In [1]: import numpy as np

In [2]: import numpy.linalg as la

In [3]: np.set_printoptions(precision=2, suppress=True, linewidth=120)

In [4]: def rnd(a):
   ...:     return np.round(a, 2) + 0
   ...: 

In [5]: mat = np.array([[-2, 2, 0, -1, 2],
   ...:     [1, -3, 3, -1, 1],
   ...:     [1, 0, -3, -3, 0],
   ...:     [1, -3, 3, -1, 1],
   ...:     [2, 1, -3, 2, 0]])

In [6]: print(mat)
[[-2  2  0 -1  2]
 [ 1 -3  3 -1  1]
 [ 1  0 -3 -3  0]
 [ 1 -3  3 -1  1]
 [ 2  1 -3  2  0]]

In [7]: W = np.array([[1, -3, 1, 2, -1],
   ...:     [2, -5, -5, 2, 4],
   ...:     [-3, -5, 3, -2, 0],
   ...:     [0, -1, -5, -5, 3],
   ...:     [2, 5, 1, -1, 1]])

In [8]: c = np.array([3, -7, -7, 4, -9])

In [9]: hid = np.maximum(mat @ W + c, 0)

In [10]: print(hid)
[[ 9  0  0  7  0]
 [ 0  0 24  0  0]
 [13  8  0 27  0]
 [ 0  0 24  0  0]
 [16  0  0  6  0]]

In [11]: print((hid > 0).astype(int))
[[1 0 0 1 0]
 [0 0 1 0 0]
 [1 1 0 1 0]
 [0 0 1 0 0]
 [1 0 0 1 0]]

In [12]: print((hid > 0).mean(axis=0))
[0.6 0.2 0.4 0.6 0. ]

In [13]: basis = np.array([[1, 0], [-2, -2], [-1, -3], [3, -2], [-3, 2]])

In [14]: print(W @ basis)
[[ 15  -3]
 [ 11  29]
 [ -2   5]
 [-17  33]
 [-15  -9]]

In [15]: print(hid @ basis)
[[ 30 -14]
 [-24 -72]
 [ 78 -70]
 [-24 -72]
 [ 34 -12]]

In [16]: print((hid @ basis).round(6).argmax(axis=1))
[0 0 0 0 0]

In [17]: print(rnd(la.eigvals(hid).sum().real))
9.0

In [18]: print(rnd(la.det(hid.T)))
0.0

In [19]: print(np.einsum("ii->", hid))
9

In [20]: print(rnd(la.eigvals(hid)))
[  0.   -27.94  30.67   0.     6.27]

In [21]: print(rnd(la.norm(mat)))
9.59

In [22]: print(np.abs(mat).max())
3

In [23]: print(mat.mean(axis=0))
[ 0.6 -0.6  0.  -0.8  0.8]

In [24]: print(mat.sum(axis=0))
[ 3 -3  0 -4  4]

In [25]: mat[5]
IndexError: index 5 is out of bounds for axis 0 with size 5


In [26]: np.zeros(5, 5)
TypeError: Cannot interpret '5' as a data type


In [27]: print(mat.sum(axis=1))
[ 1  1 -5  1  2]

In [28]: mat[:, 5]
IndexError: index 5 is out of bounds for axis 1 with size 5


In [29]: feats = np.abs(np.array([[-3, 1, -1, 2, -7],
    ...:     [7, -6, 8, 0, -6],
    ...:     [-5, -6, -7, 4, 1],
    ...:     [2, -4, 8, -4, -2],
    ...:     [6, -4, -7, 0, 9]])) + np.eye(5)

In [30]: feats = feats / feats.sum(axis=1, keepdims=True)

In [31]: print(rnd(feats))
[[0.27 0.07 0.07 0.13 0.47]
 [0.25 0.25 0.29 0.   0.21]
 [0.21 0.25 0.33 0.17 0.04]
 [0.1  0.19 0.38 0.24 0.1 ]
 [0.22 0.15 0.26 0.   0.37]]

In [32]: rng = np.random.default_rng(8561)

In [33]: labels = rng.permutation(5)

In [34]: print(labels)
[4 3 0 2 1]

In [35]: A2 = feats[labels][:, labels]

In [36]: print(rnd(np.sort(np.abs(la.eigvals(A2)))))
[0.04 0.12 0.12 0.33 1.  ]

In [37]: print(rnd(la.det(A2)), rnd(la.det(feats[labels])))
0.0 0.0

In [38]: print(rnd(np.trace(A2)))
1.46

In [39]: u = np.array([-2, -1, 2, 1, -3])

In [40]: A2 = feats + np.outer(u, np.eye(5)[1])

In [41]: print(rnd(A2))
[[ 0.27 -1.93  0.07  0.13  0.47]
 [ 0.25 -0.75  0.29  0.    0.21]
 [ 0.21  2.25  0.33  0.17  0.04]
 [ 0.1   1.19  0.38  0.24  0.1 ]
 [ 0.22 -2.85  0.26  0.    0.37]]

In [42]: print(rnd(la.det(A2) / la.det(feats)), rnd(1 + la.solve(feats, u)[1]))
2.64 2.64

In [43]: print(la.matrix_rank(A2 - feats))
1

In [44]: print(rnd(np.abs(la.eigvals(feats)).max()))
1.0

In [45]: A2 = np.array([[-2, 1], [-2, -1], [-3, 2], [2, -3], [1, -2]])

In [46]: print(rnd(np.einsum("ij->j", feats)))
[1.04 0.91 1.33 0.54 1.19]

In [47]: np.einsum("ij,ij->", feats, A2)
ValueError: operands could not be broadcast together with remapped shapes [original->remapped]: (5,5)->(5,5) (5,2)->(5,2) 


In [48]: print(rnd(np.einsum("ik,kj->ij", feats, A2)))
[[-0.13 -1.  ]
 [-1.64  0.14]
 [-1.54  0.04]
 [-1.14 -0.24]
 [-1.15 -0.15]]

In [49]: M = np.load("a.npy")

In [50]: print(M)
[[-3  3  0  0]
 [ 2 -2  0  0]
 [ 0  0 -3  3]
 [ 0  0  2 -2]]

In [51]: print((la.matrix_power((M != 0) + (M.T != 0) + np.eye(4), 4) > 0).astype(int))
[[1 1 0 0]
 [1 1 0 0]
 [0 0 1 1]
 [0 0 1 1]]

In [52]: print([round(float(x), 2) for x in la.svd(M, compute_uv=False)[:3]])
[5.1, 5.1, 0.0]

In [53]: print(rnd(la.norm(M, 2) / la.norm(M)))
0.71

In [54]: print(la.cond(M) > 100)
True

In [55]: print(la.matrix_rank(M, rtol=0.1))
2

In [56]: data = np.loadtxt("run18.csv", delimiter=",")

In [57]: print(data)
[[  0.   0.   0.  29.   0.   0.   0.   0.]
 [  0.  47.  39.   0.   0.   0.   0.   0.]
 [  0.  12.   0.  30.  59.  22.   0.  20.]
 [ 73.   0.   0.  80.  25.  48.   0.  66.]
 [  5.   0.   0.  13.   0.   0.   0.   0.]
 [ 89.   0.  35.   0.   0.   0.   3.   0.]
 [  0.   7.   0.  37.   4.   0.   0.   0.]
 [  0.  67.  72.   0.   0.   0.   0.   0.]
 [  0.  36.  71.   0.  17.   0.   0.   0.]
 [  0.   0.   0.  52.   0.   0.   0.   0.]
 [127.   0.  15.   0.  48.  77.  49.  61.]
 [  1.  39. 112.   0.   0.   0.  19.   0.]
 [ 51.   0.   0.  26.  38.  55.   8.  52.]
 [  0.   0.   0.  41.   0.   0.   0.   0.]]

In [58]: vec = np.array([0, 7, 0, 7, 9, 8, 2, 2])

In [59]: target = data @ vec

In [60]: print(rnd(la.pinv(data) @ data))
[[1. 0. 0. 0. 0. 0. 0. 0.]
 [0. 1. 0. 0. 0. 0. 0. 0.]
 [0. 0. 1. 0. 0. 0. 0. 0.]
 [0. 0. 0. 1. 0. 0. 0. 0.]
 [0. 0. 0. 0. 1. 0. 0. 0.]
 [0. 0. 0. 0. 0. 1. 0. 0.]
 [0. 0. 0. 0. 0. 0. 1. 0.]
 [0. 0. 0. 0. 0. 0. 0. 1.]]

In [61]: print(target)
[ 203.  329. 1041. 1301.   91.    6.  344.  469.  405.  364. 1268.  311. 1084.  287.]

In [62]: target = target + 0.05 * rng.normal(size=14)

In [63]: print(rnd(target))
[ 203.04  329.01 1041.03 1301.01   91.05    6.01  343.94  469.04  405.02  364.07 1267.95  311.08 1084.04  286.97]

In [64]: c, *_ = la.lstsq(data, target)

In [65]: print(rnd(data.T @ (target - data @ c)))
[0. 0. 0. 0. 0. 0. 0. 0.]

In [66]: print(c.round())
[-0.  7.  0.  7.  9.  8.  2.  2.]

In [67]: A2 = data / la.norm(data, axis=1, keepdims=True)

In [68]: cov = A2 @ A2.T

In [69]: print(rnd(np.degrees(np.arccos(np.clip(cov[7, 11], -1, 1)))))
25.34

In [70]: print(rnd(cov[7]))
[0.   0.99 0.11 0.   0.   0.27 0.13 1.   0.94 0.   0.06 0.9  0.   0.  ]

In [71]: print(rnd(la.norm(data[2], 1)), rnd(la.norm(data[2], np.inf)))
143.0 59.0

In [72]: print(rnd(la.norm(data, axis=0)))
[178.9   98.53 160.44 121.41  90.33 108.36  53.24 105.74]

In [73]: la.norm(data, axis=2)
AxisError: axis 2 is out of bounds for array of dimension 2


In [74]: print(rnd(la.norm(data, "nuc")))
728.36

In [75]: print(rnd(la.norm(data, 2)))
246.33

In [76]: A2 = data + rng.integers(-2, 3, (14, 7)) @ rng.integers(-2, 3, (7, 8))

In [77]: print(A2)
[[-13.  10.  -1.  29.   3.   6.   6.   1.]
 [  3.  45.  34.   3.  -1.   2.  11.  -3.]
 [ -7.  20.  -1.  29.  62.  26.   1.  19.]
 [ 61.   8.  -1.  76.  29.  51.   4.  64.]
 [  7.   1.   2.  19.   0.   3.  -4.  12.]
 [ 89.   2.  40.   3.  -2.  -2.   1.  -6.]
 [  2.  10.   4.  46.   8.   1.  -1.   0.]
 [  8.  67.  73.   8.  -2.   3.  -4.  10.]
 [ -4.  34.  75.   1.  18.  -2.  -1.   4.]
 [  3.   5.   5.  63.   1.   3.  -3.   7.]
 [123.   4.  14.   0.  48.  80.  51.  63.]
 [  1.  36. 117.   0.  -2.  -3.  11.   2.]
 [ 41.   1.   6.  23.  43.  52.   3.  56.]
 [ -3.  -3.  -3.  34.  -3.  -1.   2.  -1.]]

In [78]: print(la.matrix_rank(A2 - data, tol=1e-8))
7

In [79]: print(A2 - data)
[[-13.  10.  -1.   0.   3.   6.   6.   1.]
 [  3.  -2.  -5.   3.  -1.   2.  11.  -3.]
 [ -7.   8.  -1.  -1.   3.   4.   1.  -1.]
 [-12.   8.  -1.  -4.   4.   3.   4.  -2.]
 [  2.   1.   2.   6.   0.   3.  -4.  12.]
 [  0.   2.   5.   3.  -2.  -2.  -2.  -6.]
 [  2.   3.   4.   9.   4.   1.  -1.   0.]
 [  8.   0.   1.   8.  -2.   3.  -4.  10.]
 [ -4.  -2.   4.   1.   1.  -2.  -1.   4.]
 [  3.   5.   5.  11.   1.   3.  -3.   7.]
 [ -4.   4.  -1.   0.   0.   3.   2.   2.]
 [  0.  -3.   5.   0.  -2.  -3.  -8.   2.]
 [-10.   1.   6.  -3.   5.  -3.  -5.   4.]
 [ -3.  -3.  -3.  -7.  -3.  -1.   2.  -1.]]

In [80]: print(np.abs(A2 - data).sum(axis=1))
[40. 30. 26. 38. 30. 22. 24. 36. 19. 38. 16. 23. 37. 23.]

In [81]: print(rnd(la.svd(A2 - data, compute_uv=False)))
[31.54 26.57 20.54 13.91  8.11  5.64  1.4   0.  ]

In [82]: A2 = np.c_[data[:, :6] @ np.array([[-2, -1, 1, 2, 1, 0],
    ...:     [1, -2, -1, -2, 2, 0],
    ...:     [0, -2, -2, 0, 0, 0],
    ...:     [2, -1, 2, -1, -1, -1],
    ...:     [2, 1, 1, -2, -2, 2],
    ...:     [1, 1, 0, -1, -2, -1]]), np.array([7, -3, -5, 4, -1, -5, 9, -1, 9, 4, 5, 8, -4, 9])]

In [83]: print(A2)
[[  58.  -29.   58.  -29.  -29.  -29.    7.]
 [  47. -172. -125.  -94.   94.    0.   -3.]
 [ 212.   27.  107. -194. -168.   66.   -5.]
 [ 112.  -80.  258.  -32. -153.  -78.    4.]
 [  16.  -18.   31.   -3.   -8.  -13.   -1.]
 [-178. -159.   19.  178.   89.    0.   -5.]
 [  89.  -47.   71.  -59.  -31.  -29.    9.]
 [  67. -278. -211. -134.  134.    0.   -1.]
 [  70. -197. -161. -106.   38.   34.    9.]
 [ 104.  -52.  104.  -52.  -52.  -52.    4.]
 [ -81.  -32.  145.   81. -123.   19.    5.]
 [  37. -303. -262.  -76.   79.    0.    8.]
 [  81.   16.  141.  -55. -161.   -5.   -4.]
 [  82.  -41.   82.  -41.  -41.  -41.    9.]]

In [84]: print(rnd(la.lstsq(data, A2[:, 0])[0]))
[-2.  1.  0.  2.  2.  1.  0.  0.]

In [85]: print(la.matrix_rank(np.c_[data, A2]))
9

In [86]: print(rnd(la.norm(A2 - data @ la.lstsq(data, A2)[0], axis=0)))
[ 0.    0.    0.    0.    0.    0.   12.76]

In [87]: arr = np.load("arr.npy")

In [88]: print(rnd(arr))
[[-2.87  0.11 -0.39  0.76]
 [ 0.57 -0.06  1.08  2.74]
 [ 0.57 -0.81 -2.68  0.92]
 [ 0.29  2.88 -0.72  0.29]]

In [89]: u = np.array([5, 1])

In [90]: print(rnd(np.cross(arr[2, :3], arr[1, :3])))
[-1.04 -2.16  0.43]

In [91]: print(rnd(np.convolve(arr[2], u)))
[  2.87  -3.49 -14.2    1.9    0.92]

In [92]: print(rnd(np.array([np.convolve(row, u, "same") for row in arr])))
[[-14.37  -2.3   -1.84   3.41]
 [  2.87   0.27   5.33  14.77]
 [  2.87  -3.49 -14.2    1.9 ]
 [  1.44  14.71  -0.7    0.71]]
